$ python3 -q
>>> import numpy as np
>>> np.set_printoptions(precision=3, suppress=True, linewidth=160)
>>> rd = lambda a: np.round(a, 3) + 0
>>> s = 5 * 0.2 ** np.arange(3)
>>> Q, _ = np.linalg.qr(np.array([[0.5, -0.2, 0.9], [-1.7, -0.4, -0.8], [-0.3, -1.0, 1.1]]))
>>> rng = np.random.default_rng(472)
>>> E = rng.normal(size=(16, 3)) * s @ Q
>>> print(rd(E))
[[ 1.727  1.264  2.628]
 [-1.323 -1.241 -3.03 ]
 [-0.366 -1.743 -3.71 ]
 [ 1.295  0.802  2.282]
 [-0.287 -0.566 -1.6  ]
 [ 2.827  1.153  1.46 ]
 [ 1.761  1.637  3.99 ]
 [-0.028 -1.522 -4.376]
 [-1.813 -2.201 -5.552]
 [-0.331 -0.321 -1.329]
 [ 0.007  1.684  5.465]
 [ 1.401  1.784  4.245]
 [-1.67  -1.826 -4.647]
 [-0.555 -2.054 -5.367]
 [-1.125 -0.63   0.283]
 [ 0.683  0.817  3.091]]
>>> M2 = np.c_[E[:, :2] @ np.array([[3, 3], [5, 0]]), np.array([1, 0, 1, 1, 2, 2, 2, 2, 0, 2, 2, 2, 0, 1, 1, 2])]
>>> print(rd(M2))
[[ 11.5     5.182   1.   ]
 [-10.174  -3.969   0.   ]
 [ -9.811  -1.097   1.   ]
 [  7.895   3.884   1.   ]
 [ -3.689  -0.861   2.   ]
 [ 14.245   8.482   2.   ]
 [ 13.469   5.284   2.   ]
 [ -7.692  -0.084   2.   ]
 [-16.446  -5.44    0.   ]
 [ -2.597  -0.993   2.   ]
 [  8.44    0.02    2.   ]
 [ 13.126   4.204   2.   ]
 [-14.139  -5.01    0.   ]
 [-11.937  -1.666   1.   ]
 [ -6.524  -3.374   1.   ]
 [  6.133   2.048   2.   ]]
>>> print(np.linalg.matrix_rank(M2))
3
>>> W0 = np.loadtxt("block13.csv", delimiter=",")
>>> print(W0)
[[  8.  -8.  -5.   8.]
 [  4.  -7.  -4.   4.]
 [ -6.   6.   3.  -6.]
 [-11.   8.   5. -11.]]
>>> print(rd(np.linalg.norm(W0, 2) / np.linalg.norm(W0)))
0.991
>>> print(np.linalg.cond(W0) > 100)
True
>>> z = rng.permutation(4)
>>> print(z)
[2 1 0 3]
>>> M2 = W0[z][:, z]
>>> print(np.trace(M2))
-7.0
>>> print(np.allclose(M2, W0))
False
>>> print(np.diag(M2))
[  3.  -7.   8. -11.]
>>> print(rd(np.linalg.det(M2)), rd(np.linalg.det(W0[z])))
0.0 0.0
>>> U, s, Vt = np.linalg.svd(W0)
>>> vecs = Vt[:(s > 1e-8).sum()]
>>> x0 = W0[0] + -1 * W0[2] + rng.integers(2) * np.eye(4)[1]
>>> print(x0)
[ 14. -13.  -8.  14.]
>>> print(rd(vecs.T @ vecs))
[[0.5 0.  0.  0.5]
 [0.  1.  0.  0. ]
 [0.  0.  1.  0. ]
 [0.5 0.  0.  0.5]]
>>> A = np.loadtxt("x.csv", delimiter=",")
>>> print(A)
[[ 2.137 -2.025  2.218]
 [ 1.891 -2.103  1.942]
 [ 1.855 -2.136  2.142]
 [ 1.983 -2.018  1.982]
 [-1.828  1.102  1.019]
 [-1.882  0.983  0.917]
 [-2.037  1.007  0.965]
 [-1.936  0.868  0.863]
 [ 2.012  0.804 -2.19 ]
 [ 2.028  0.968 -1.895]
 [ 1.941  1.073 -1.852]
 [ 1.876  0.871 -1.999]]
>>> Q, vecs = np.linalg.qr(A[:, :2])[0], np.linalg.qr(A[:, 2:])[0]
>>> s = np.linalg.svd(Q.T @ vecs, compute_uv=False)
>>> print(rd(np.linalg.norm(Q @ Q.T - vecs @ vecs.T, 2)))
1.0
>>> print((s > 0.9).sum())
0
>>> hat = A @ np.linalg.solve(A.T @ A, A.T)
>>> print(np.linalg.matrix_rank(np.eye(12) - hat))
9
>>> print(rd(np.linalg.eigvalsh(hat)))
[0. 0. 0. 0. 0. 0. 0. 0. 0. 1. 1. 1.]
>>> M2 = np.array([[-2, 1], [-2, 2], [-1, -1]])
>>> print(rd(np.einsum("ij,ij->i", A, A)))
[13.587 11.77  12.592 11.933  5.594  5.349  6.095  5.246  9.491  8.641  8.349  8.274]
>>> print(np.linalg.matrix_rank(np.vstack([A, M2.T])))
3
>>> print(np.linalg.matrix_rank(A @ M2))
2
>>> print(rd(A.sum(axis=0)))
[ 8.04  -0.606  4.112]
>>> print(np.abs(A).max())
2.218
>>> print(A.shape)
(12, 3)
>>> print(rd(A.sum(axis=1)))
[ 2.33   1.73   1.861  1.947  0.293  0.018 -0.065 -0.205  0.626  1.101  1.162  0.748]
>>> print(np.linalg.matrix_rank(A))
3
>>> cen = (A - A.mean(axis=0)) / A.std(axis=0)
>>> print(np.argwhere(np.abs(cen) > 2))
[]
>>> b = np.linalg.lstsq(np.delete(cen, 0, axis=1), cen[:, 0])[0]
>>> print(rd(1 - np.var(cen[:, 0] - np.delete(cen, 0, axis=1) @ b)))
0.975
>>> print(np.abs(b).argmax())
0
>>> X = np.load("w.npy")
>>> print(X)
[[ 6. -7.  4.]
 [ 0.  9.  0.]
 [ 0.  7.  2.]]
>>> x0 = np.array([1, -2, 2])
>>> print(X @ x0)
[ 28. -18. -10.]
>>> print(X @ np.eye(3)[0])
[6. 0. 0.]
>>> t = np.radians(180)
>>> R = np.eye(3)
>>> R[1, 1] = R[2, 2] = np.cos(t)
>>> R[1, 2], R[2, 1] = -np.sin(t), np.sin(t)
>>> print(rd(R))
[[ 1.  0.  0.]
 [ 0. -1.  0.]
 [ 0.  0. -1.]]
>>> M2 = X @ R.T
>>> print(rd(np.linalg.det(R)), np.trace(R))
1.0 -1.0
>>> print(np.allclose(X @ X.T, M2 @ M2.T))
True
>>> M2 = X[0, 0] * X[1:] - np.outer(X[1:, 0], X[0])
>>> print(M2)
[[ 0. 54.  0.]
 [ 0. 42. 12.]]
>>> print(X[:, 0] / X[0, 0])
[1. 0. 0.]
>>> r0 = np.array([4, 5, 4, 5]) + 0.5
>>> arr = np.outer(r0, r0) / (r0 @ r0)
>>> print(rd(arr))
[[0.2   0.245 0.2   0.245]
 [0.245 0.3   0.245 0.3  ]
 [0.2   0.245 0.2   0.245]
 [0.245 0.3   0.245 0.3  ]]
>>> # equal to its transpose
>>> U, s = np.linalg.svd(X)
Traceback (most recent call last):
  File "<python-input-70>", line 1, in <module>
    U, s = np.linalg.svd(X)
    ^^^^
ValueError: too many values to unpack (expected 2)
>>> U, s, Vt = np.linalg.svd(X, full_matrices=False)
>>> print(np.allclose(U * s @ Vt, X))
True
>>> print(rd(Vt @ Vt.T))
[[1. 0. 0.]
 [0. 1. 0.]
 [0. 0. 1.]]
>>> print(rd(np.cumsum(s ** 2) / np.sum(s ** 2)))
[0.82  0.994 1.   ]
>>> print(rd(s / s[0]))
[1.    0.46  0.088]
>>> print(rd(s))
[13.883  6.387  1.218]
>>> print(np.abs(U[:, 0]).round(6).argmax())
0
>>> rk = np.linalg.matrix_rank(arr)
>>> print(rk)
1
>>> N = np.linalg.svd(arr)[2][rk:].T
>>> print([int(np.linalg.matrix_rank(arr[:, :j + 1])) for j in range(4)])
[1, 1, 1, 1]
>>> print(rd(arr @ N))
[[0. 0. 0.]
 [0. 0. 0.]
 [0. 0. 0.]
 [0. 0. 0.]]
>>> z = rng.permutation(4)
>>> print(z)
[1 2 3 0]
>>> M2 = arr[z][:, z]
>>> print(np.trace(M2))
1.0
>>> print(rd(np.linalg.det(M2)), rd(np.linalg.det(arr[z])))
0.0 0.0
>>> print(rd(np.sort(np.abs(np.linalg.eigvals(M2)))))
[0. 0. 0. 1.]
>>> print(rd(np.diag(M2)))
[0.3 0.2 0.3 0.2]
>>> print(rd(np.linalg.eigvals(arr)))
[0. 1. 0. 0.]
>>> print(rd(np.kron(np.eye(2, dtype=int), arr)))
[[0.2   0.245 0.2   0.245 0.    0.    0.    0.   ]
 [0.245 0.3   0.245 0.3   0.    0.    0.    0.   ]
 [0.2   0.245 0.2   0.245 0.    0.    0.    0.   ]
 [0.245 0.3   0.245 0.3   0.    0.    0.    0.   ]
 [0.    0.    0.    0.    0.2   0.245 0.2   0.245]
 [0.    0.    0.    0.    0.245 0.3   0.245 0.3  ]
 [0.    0.    0.    0.    0.2   0.245 0.2   0.245]
 [0.    0.    0.    0.    0.245 0.3   0.245 0.3  ]]
>>> print(rd(np.poly(arr)))
[ 1. -1.  0.  0.  0.]
>>> print(rd(np.linalg.det(arr[::-1])))
0.0
>>> print(np.einsum("ij,ji->", arr, arr))
1.0
>>> x0 = np.array([1, 3, 2, 2])
>>> print(rd((x0 - arr @ x0) @ (arr @ x0)))
0.0
>>> print(rd(arr @ arr @ x0))
[1.827 2.233 1.827 2.233]
>>> print(np.trace(arr))
1.0
>>> data = np.loadtxt("a.csv", delimiter=",")
>>> print(data)
[[0.4   0.2   0.4  ]
 [0.    0.333 0.667]
 [0.25  0.    0.75 ]]
>>> # row-stochastic, so 1 is an eigenvalue
>>> r0 = np.array([-1, 2, 1])
>>> M2 = data + np.outer(r0, np.eye(3)[2])
>>> print(M2)
[[ 0.4    0.2   -0.6  ]
 [ 0.     0.333  2.667]
 [ 0.25   0.     1.75 ]]
>>> print(rd(np.linalg.det(M2) / np.linalg.det(data)), rd(1 + np.linalg.solve(data, r0)[2]))
4.166 4.166
>>> K = np.loadtxt("mat.csv", delimiter=",")
>>> print(K)
[[-2.7    2.784  4.779]
 [-0.418  1.18   3.058]
 [-3.462  2.326 10.061]
 [-3.648  3.577  4.303]
 [-1.273  1.187  3.89 ]
 [ 2.131 -1.557 -2.285]
 [-4.299  3.657  8.655]
 [ 1.042 -0.573 -0.728]
 [-1.365  1.848  2.151]
 [ 2.848 -2.562 -8.251]
 [ 2.306 -1.528 -5.438]
 [-1.803  1.173  6.469]
 [ 3.02  -2.431 -6.017]
 [-2.451  1.341  5.824]
 [ 1.954 -1.05  -2.904]
 [-3.638  2.423  5.096]
 [ 4.528 -3.716 -7.93 ]
 [ 4.495 -3.852 -6.52 ]
 [-1.889  1.774  6.303]]
>>> x0 = np.array([0, 5, 2])
>>> rhs = K @ x0
>>> print(rd(np.linalg.solve(K.T @ K, K.T @ rhs)))
[0. 5. 2.]
>>> rhs = rhs + 0.1 * rng.normal(size=19)
>>> print(rd(rhs))
[ 23.42   11.914  31.844  26.489  13.845 -12.363  35.551  -4.277  13.622 -29.313 -18.519  18.933 -24.222  18.385 -11.006  22.365 -34.587 -32.364  21.517]
>>> b, *_ = np.linalg.lstsq(K, rhs)
>>> print(b.round())
[-0.  5.  2.]
>>> M2 = K / np.sqrt((K ** 2).mean(axis=1, keepdims=True))
>>> print(np.linalg.matrix_rank(M2) == np.linalg.matrix_rank(K))
True
>>> print(rd(np.linalg.norm(M2, axis=1)))
[1.732 1.732 1.732 1.732 1.732 1.732 1.732 1.732 1.732 1.732 1.732 1.732 1.732 1.732 1.732 1.732 1.732 1.732 1.732]
>>> print(rd(M2[4]))
[-0.517  0.482  1.581]
>>> m1 = 4 * np.eye(4) + np.eye(4, k=1)
>>> print(m1)
[[4. 1. 0. 0.]
 [0. 4. 1. 0.]
 [0. 0. 4. 1.]
 [0. 0. 0. 4.]]
>>> # triangular, det is the product of the diagonal
>>> M2 = np.array([[4, 4, -4], [3, -1, -4]])
>>> C = np.kron(M2, m1)
>>> print(np.linalg.matrix_rank(C))
8
>>> M2 = np.linalg.inv(m1)
>>> print(np.allclose(M2, m1.T))
False
>>> print(rd(np.linalg.slogdet(m1)[0]))
1.0
>>> print(rd(np.linalg.norm(W0[3] - W0[2])))
7.616
>>> print(rd(np.linalg.norm(W0[3], 1)), rd(np.linalg.norm(W0[3], np.inf)))
35.0 11.0
>>> print(rd(np.linalg.norm(W0) ** 2 / np.linalg.norm(W0, 2) ** 2))
1.018
>>> print(rd(np.linalg.norm(W0, 1)), rd(np.linalg.norm(W0, np.inf)))
29.0 35.0
>>> print(rd(np.linalg.norm(W0, axis=1)))
[14.731  9.849 10.817 18.193]
>>> print(rd(np.linalg.norm(W0, axis=0)))
[15.395 14.595  8.66  15.395]
>>> print([int(np.linalg.matrix_rank(np.linalg.matrix_power(m1, p))) for p in range(1, 5)])
[4, 4, 4, 4]
>>> print(np.prod(np.diag(m1)), rd(np.linalg.det(m1)))
256.0 256.0
>>> print(rd(np.linalg.matrix_power(m1 - np.diag(np.diag(m1)), 4)))
[[0. 0. 0. 0.]
 [0. 0. 0. 0.]
 [0. 0. 0. 0.]
 [0. 0. 0. 0.]]
>>> C2 = m1.T @ m1
>>> print((m1 @ m1.T).shape)
(4, 4)
>>> print(C2)
[[16.  4.  0.  0.]
 [ 4. 17.  4.  0.]
 [ 0.  4. 17.  4.]
 [ 0.  0.  4. 17.]]
